In [1]: import numpy as np

In [2]: np.set_printoptions(precision=2, suppress=True, linewidth=200, sign=" ")

In [3]: rng = np.random.default_rng(9801)

In [4]: idx = rng.integers(0, 2, 5)

In [5]: data = (idx[:, None] == idx) * 2 + np.eye(5)

In [6]: data
Out[6]: 
array([[ 3.,  0.,  0.,  0.,  0.],
       [ 0.,  3.,  2.,  2.,  2.],
       [ 0.,  2.,  3.,  2.,  2.],
       [ 0.,  2.,  2.,  3.,  2.],
       [ 0.,  2.,  2.,  2.,  3.]])

In [7]: # symmetric, so the eigenvalues are real

In [8]: evals, evecs = np.linalg.eigh(data)

In [9]: x0 = np.array([-3, 1, -5, -3, 0])

In [10]: np.abs(data).sum(axis=1).max(), np.round(np.abs(evals).max(), 2)
Out[10]: (np.float64(9.0), np.float64(9.0))

In [11]: evecs * np.sqrt(evals) @ evecs.T
Out[11]: 
array([[ 1.73,  0.  ,  0.  ,  0.  ,  0.  ],
       [ 0.  ,  1.5 ,  0.5 ,  0.5 ,  0.5 ],
       [ 0.  ,  0.5 ,  1.5 ,  0.5 ,  0.5 ],
       [ 0.  ,  0.5 ,  0.5 ,  1.5 ,  0.5 ],
       [ 0.  ,  0.5 ,  0.5 ,  0.5 ,  1.5 ]])

In [12]: evecs * np.maximum(evals, 0) @ evecs.T
Out[12]: 
array([[ 3.,  0.,  0.,  0.,  0.],
       [ 0.,  3.,  2.,  2.,  2.],
       [ 0.,  2.,  3.,  2.,  2.],
       [ 0.,  2.,  2.,  3.,  2.],
       [ 0.,  2.,  2.,  2.,  3.]])

In [13]: np.linalg.eigvalsh(data[1:, 1:])
Out[13]: array([ 1.,  1.,  1.,  9.])

In [14]: round(float(x0 @ data @ x0 / (x0 @ x0)), 2), round(evals[0], 2), np.round(evals[-1], 2)
Out[14]: (3.64, np.float64(1.0), np.float64(9.0))

In [15]: (np.sign(evecs[:, -1].round(6)) == np.sign(evecs[0, -1].round(6))).astype(int)
Out[15]: array([ 1,  0,  0,  0,  0])

In [16]: M2 = data / np.linalg.norm(data, axis=1, keepdims=True)

In [17]: gram = M2 @ M2.T

In [18]: (gram - 2 * np.eye(5)).round(6).argmax(axis=1)
Out[18]: array([ 1,  2,  1,  1,  1])

In [19]: np.linalg.norm(M2, axis=1)
Out[19]: array([ 1.,  1.,  1.,  1.,  1.])

In [20]: gram
Out[20]: 
array([[ 1.  ,  0.  ,  0.  ,  0.  ,  0.  ],
       [ 0.  ,  1.  ,  0.95,  0.95,  0.95],
       [ 0.  ,  0.95,  1.  ,  0.95,  0.95],
       [ 0.  ,  0.95,  0.95,  1.  ,  0.95],
       [ 0.  ,  0.95,  0.95,  0.95,  1.  ]])

In [21]: M2 = np.array([[3, 1], [1, 3], [1, 3], [1, 0], [3, 2], [0, 0], [3, 3], [2, 0]])

In [22]: cent = np.array([[1, -2, -1, 1, -1, -2, -2], [3, -1, 1, 3, 0, 2, 2]])

In [23]: J = M2 @ cent + 0.05 * rng.normal(size=(8, 7))

In [24]: J
Out[24]: 
array([[ 5.96, -6.98, -2.04,  6.03, -3.  , -3.84, -4.04],
       [10.02, -4.89,  1.93, 10.  , -0.92,  4.01,  3.99],
       [ 9.94, -4.96,  2.  , 10.02, -0.97,  4.09,  4.02],
       [ 0.91, -1.98, -1.01,  0.98, -1.01, -2.01, -2.02],
       [ 8.95, -8.02, -0.99,  9.01, -3.02, -2.  , -1.96],
       [ 0.06, -0.04,  0.05,  0.06, -0.05,  0.11, -0.04],
       [11.98, -8.97,  0.07, 11.96, -3.01,  0.09,  0.05],
       [ 2.  , -4.04, -2.03,  2.01, -2.02, -3.93, -4.  ]])

In [25]: q, evecs = np.linalg.qr(data[:, :1])[0], np.linalg.qr(data[:, 1:])[0]

In [26]: s = np.linalg.svd(q.T @ evecs, compute_uv=False)

In [27]: round(np.linalg.norm(q @ q.T - evecs @ evecs.T, 2), 2)
Out[27]: np.float64(1.0)

In [28]: np.degrees(np.arccos(s.clip(0, 1)))
Out[28]: array([ 90.])

In [29]: (s > 0.9).sum()
Out[29]: np.int64(0)

In [30]: X = np.load("block3.npy")

In [31]: X
Out[31]: 
array([[ 0,  5,  3,  4,  3,  2,  4],
       [ 5,  0,  2,  5,  4,  3,  3],
       [ 3,  2,  4,  4,  3,  4,  2],
       [ 4,  5,  4,  0,  2,  4,  2],
       [ 3,  4,  3,  2,  2,  1,  5],
       [ 2,  3,  4,  4,  1,  4,  2],
       [ 4,  3,  2,  2,  5,  2,  4]])

In [32]: r0 = np.array([-1, 2, 4, -5, 1, -3, -2])

In [33]: M2 = X + np.outer(r0, np.eye(7)[3])

In [34]: M2
Out[34]: 
array([[ 0.,  5.,  3.,  3.,  3.,  2.,  4.],
       [ 5.,  0.,  2.,  7.,  4.,  3.,  3.],
       [ 3.,  2.,  4.,  8.,  3.,  4.,  2.],
       [ 4.,  5.,  4., -5.,  2.,  4.,  2.],
       [ 3.,  4.,  3.,  3.,  2.,  1.,  5.],
       [ 2.,  3.,  4.,  1.,  1.,  4.,  2.],
       [ 4.,  3.,  2.,  0.,  5.,  2.,  4.]])

In [35]: arr = np.array([[-1, 0, 0, 0, 0],
    ...:     [-2, -1, 0, 0, 0],
    ...:     [-1, 1, 1, 0, 0],
    ...:     [-1, 2, -1, -2, 0],
    ...:     [-3, -2, 0, 3, 2]])

In [36]: U, s, Vt = np.linalg.svd(arr)

In [37]: np.argmax(s[:-1] / (s[1:] + 1e-6)) + 1
Out[37]: np.int64(4)

In [38]: M2 = U[:, :4] @ np.diag(s[:4]) @ Vt[:4]

In [39]: round(np.linalg.norm(arr - M2) / np.linalg.norm(arr), 2)
Out[39]: np.float64(0.02)

In [40]: round(np.abs(arr - M2).max(), 2)
Out[40]: np.float64(0.08)

In [41]: np.linalg.matrix_rank(M2)
Out[41]: np.int64(4)

In [42]: round(np.linalg.norm(arr - M2, 2), 2), np.round(s[4], 2)
Out[42]: (np.float64(0.12), np.float64(0.12))

In [43]: arr @ arr
Out[43]: 
array([[ 1,  0,  0,  0,  0],
       [ 4,  1,  0,  0,  0],
       [-2,  0,  1,  0,  0],
       [ 0, -7,  1,  4,  0],
       [-2,  4, -3,  0,  4]])

In [44]: np.sort(np.linalg.eigvals(arr))
Out[44]: array([-2., -1., -1.,  1.,  2.])

In [45]: np.linalg.matrix_rank(arr - arr[0, 0] * np.eye(5))
Out[45]: np.int64(4)

In [46]: M2 = np.array([[3, 0], [-1, 3]])

In [47]: cent = np.kron(M2, arr)

In [48]: round(float(np.linalg.norm(cent, 2)), 2), round(float(np.linalg.norm(M2, 2) * np.linalg.norm(arr, 2)), 2)
Out[48]: (19.76, 19.76)

In [49]: np.linalg.matrix_rank(cent)
Out[49]: np.int64(10)

In [50]: cent.shape
Out[50]: (10, 10)

In [51]: cent
Out[51]: 
array([[-3,  0,  0,  0,  0,  0,  0,  0,  0,  0],
       [-6, -3,  0,  0,  0,  0,  0,  0,  0,  0],
       [-3,  3,  3,  0,  0,  0,  0,  0,  0,  0],
       [-3,  6, -3, -6,  0,  0,  0,  0,  0,  0],
       [-9, -6,  0,  9,  6,  0,  0,  0,  0,  0],
       [ 1,  0,  0,  0,  0, -3,  0,  0,  0,  0],
       [ 2,  1,  0,  0,  0, -6, -3,  0,  0,  0],
       [ 1, -1, -1,  0,  0, -3,  3,  3,  0,  0],
       [ 1, -2,  1,  2,  0, -3,  6, -3, -6,  0],
       [ 3,  2,  0, -3, -2, -9, -6,  0,  9,  6]])

In [52]: evals, evecs = np.linalg.eig(arr)

In [53]: np.sort(np.linalg.eigvals(arr.T))
Out[53]: array([-2., -1., -1.,  1.,  2.])

In [54]: q, evecs = np.linalg.qr(arr[:, :3])[0], np.linalg.qr(arr[:, 3:])[0]

In [55]: s = np.linalg.svd(q.T @ evecs, compute_uv=False)

In [56]: np.round(np.linalg.norm(q @ q.T - evecs @ evecs.T, 2), 2)
Out[56]: np.float64(1.0)

In [57]: (s > 0.9).sum()
Out[57]: np.int64(1)

In [58]: s
Out[58]: array([ 0.99,  0.83])

In [59]: m1 = np.load("dump.npy")

In [60]: m1
Out[60]: 
array([[-3.88, -0.25, -0.93],
       [ 0.43, -3.91, -0.74],
       [-0.86, -0.82,  3.82]])

In [61]: np.poly(m1)
Out[61]: array([  1.  ,   3.97, -15.88, -64.  ])

In [62]: np.round(np.einsum("ii->", m1), 2)
Out[62]: np.float64(-3.97)

In [63]: round(np.linalg.det(m1[::-1]), 2)
Out[63]: np.float64(-64.0)

In [64]: np.round(np.linalg.det(2 * m1), 2), round(float(np.linalg.det(m1)), 2)
Out[64]: (np.float64(512.0), 64.0)

In [65]: round(float(np.linalg.eigvals(m1).sum().real), 2)
Out[65]: -3.97

In [66]: np.kron(np.eye(2, dtype=int), m1)
Out[66]: 
array([[-3.88, -0.25, -0.93, -0.  , -0.  , -0.  ],
       [ 0.43, -3.91, -0.74,  0.  , -0.  , -0.  ],
       [-0.86, -0.82,  3.82, -0.  , -0.  ,  0.  ],
       [-0.  , -0.  , -0.  , -3.88, -0.25, -0.93],
       [ 0.  , -0.  , -0.  ,  0.43, -3.91, -0.74],
       [-0.  , -0.  ,  0.  , -0.86, -0.82,  3.82]])

In [67]: r0 = np.array([-2, 0])

In [68]: np.array([np.convolve(row, r0, "same") for row in m1])
Out[68]: 
array([[ 7.76,  0.5 ,  1.86],
       [-0.86,  7.81,  1.48],
       [ 1.73,  1.64, -7.64]])

In [69]: np.convolve(m1[0], r0)
Out[69]: array([ 7.76,  0.5 ,  1.86,  0.  ])

In [70]: A = np.load("m.npy")

In [71]: A
Out[71]: 
array([[ 0.02,  0.08,  0.08,  0.05],
       [ 0.08,  0.42,  0.42,  0.25],
       [ 0.08,  0.42,  0.42,  0.25],
       [ 0.05,  0.25,  0.25,  0.15]])

In [72]: # rows 1 and 2 are equal

In [73]: evals, evecs = np.linalg.eigh(A)

In [74]: x0 = np.array([0, 9, 7, 0])

In [75]: (np.sign(evecs[:, -1].round(6)) == np.sign(evecs[0, -1].round(6))).astype(int)
Out[75]: array([ 1,  1,  1,  1])

In [76]: round(x0 @ A @ x0 / (x0 @ x0), 2), round(float(evals[0]), 2), round(evals[-1], 2)
Out[76]: (np.float64(0.82), -0.0, np.float64(1.0))

In [77]: np.round(np.linalg.eigvalsh(A[1:, 1:]), 2) + 0
Out[77]: array([ 0.  ,  0.  ,  0.98])

In [78]: evecs * np.abs(evals) @ evecs.T
Out[78]: 
array([[ 0.02,  0.08,  0.08,  0.05],
       [ 0.08,  0.42,  0.42,  0.25],
       [ 0.08,  0.42,  0.42,  0.25],
       [ 0.05,  0.25,  0.25,  0.15]])

In [79]: np.round(x0 @ A @ x0, 2)
Out[79]: np.float64(106.67)

In [80]: U, s, Vt = np.linalg.svd(A)

In [81]: evecs = Vt[:(s > 1e-8).sum()]

In [82]: x0 = A[0] + 2 * A[3] + rng.integers(2) * np.eye(4)[1]

In [83]: x0
Out[83]: array([ 0.12,  1.58,  0.58,  0.35])

In [84]: np.linalg.matrix_rank(np.vstack([A, x0]))
Out[84]: np.int64(2)

In [85]: idx = rng.permutation(4)

In [86]: idx
Out[86]: array([ 3,  2,  0,  1])

In [87]: M2 = A[idx][:, idx]

In [88]: np.trace(M2)
Out[88]: np.float64(1.0)

In [89]: M2
Out[89]: 
array([[ 0.15,  0.25,  0.05,  0.25],
       [ 0.25,  0.42,  0.08,  0.42],
       [ 0.05,  0.08,  0.02,  0.08],
       [ 0.25,  0.42,  0.08,  0.42]])

In [90]: np.linalg.cond(A) > 100
Out[90]: np.True_

In [91]: np.linalg.matrix_rank(A, rtol=0.1)
Out[91]: np.int64(1)

In [92]: M = np.load("data.npy")

In [93]: M.round(2) + 0
Out[93]: 
array([[ 0.74,  0.2 ,  0.14, -0.08,  0.09,  0.23,  0.06, -0.08,  0.23],
       [ 0.2 ,  0.48, -0.19, -0.21,  0.04,  0.  , -0.22,  0.28,  0.  ],
       [ 0.14, -0.19,  0.61,  0.08, -0.23,  0.15,  0.21,  0.22, -0.06],
       [-0.08, -0.21,  0.08,  0.75,  0.17,  0.12, -0.21,  0.09,  0.19],
       [ 0.09,  0.04, -0.23,  0.17,  0.79,  0.04,  0.23,  0.05, -0.11],
       [ 0.23,  0.  ,  0.15,  0.12,  0.04,  0.51, -0.2 , -0.13, -0.32],
       [ 0.06, -0.22,  0.21, -0.21,  0.23, -0.2 ,  0.63,  0.  ,  0.01],
       [-0.08,  0.28,  0.22,  0.09,  0.05, -0.13,  0.  ,  0.79, -0.05],
       [ 0.23,  0.  , -0.06,  0.19, -0.11, -0.32,  0.01, -0.05,  0.7 ]])

In [94]: # symmetric, so the eigenvalues are real

In [95]: evals, evecs = np.linalg.eigh(M)

In [96]: x0 = np.array([1, 0, 0, 0, 1, 0, 3, 2, 2])

In [97]: np.round(evecs * np.maximum(evals, 0) @ evecs.T, 2) + 0
Out[97]: 
array([[ 0.74,  0.2 ,  0.14, -0.08,  0.09,  0.23,  0.06, -0.08,  0.23],
       [ 0.2 ,  0.48, -0.19, -0.21,  0.04,  0.  , -0.22,  0.28,  0.  ],
       [ 0.14, -0.19,  0.61,  0.08, -0.23,  0.15,  0.21,  0.22, -0.06],
       [-0.08, -0.21,  0.08,  0.75,  0.17,  0.12, -0.21,  0.09,  0.19],
       [ 0.09,  0.04, -0.23,  0.17,  0.79,  0.04,  0.23,  0.05, -0.11],
       [ 0.23,  0.  ,  0.15,  0.12,  0.04,  0.51, -0.2 , -0.13, -0.32],
       [ 0.06, -0.22,  0.21, -0.21,  0.23, -0.2 ,  0.63,  0.  ,  0.01],
       [-0.08,  0.28,  0.22,  0.09,  0.05, -0.13,  0.  ,  0.79, -0.05],
       [ 0.23,  0.  , -0.06,  0.19, -0.11, -0.32,  0.01, -0.05,  0.7 ]])

In [98]: np.round(np.linalg.eigvalsh(M[1:, 1:]), 2) + 0
Out[98]: array([ 0.  ,  0.  ,  0.26,  1.  ,  1.  ,  1.  ,  1.  ,  1.  ])

In [99]: np.round(np.abs(M).sum(axis=1).max(), 2), np.round(np.abs(evals).max(), 2)
Out[99]: (np.float64(1.91), np.float64(1.0))

In [100]: round(x0 @ M @ x0 / (x0 @ x0), 2), round(float(evals[0]), 2), np.round(evals[-1], 2)
Out[100]: (np.float64(0.8), -0.0, np.float64(1.0))

In [101]: np.round(evecs * np.abs(evals) @ evecs.T, 2) + 0
Out[101]: 
array([[ 0.74,  0.2 ,  0.14, -0.08,  0.09,  0.23,  0.06, -0.08,  0.23],
       [ 0.2 ,  0.48, -0.19, -0.21,  0.04,  0.  , -0.22,  0.28,  0.  ],
       [ 0.14, -0.19,  0.61,  0.08, -0.23,  0.15,  0.21,  0.22, -0.06],
       [-0.08, -0.21,  0.08,  0.75,  0.17,  0.12, -0.21,  0.09,  0.19],
       [ 0.09,  0.04, -0.23,  0.17,  0.79,  0.04,  0.23,  0.05, -0.11],
       [ 0.23,  0.  ,  0.15,  0.12,  0.04,  0.51, -0.2 , -0.13, -0.32],
       [ 0.06, -0.22,  0.21, -0.21,  0.23, -0.2 ,  0.63,  0.  ,  0.01],
       [-0.08,  0.28,  0.22,  0.09,  0.05, -0.13,  0.  ,  0.79, -0.05],
       [ 0.23,  0.  , -0.06,  0.19, -0.11, -0.32,  0.01, -0.05,  0.7 ]])
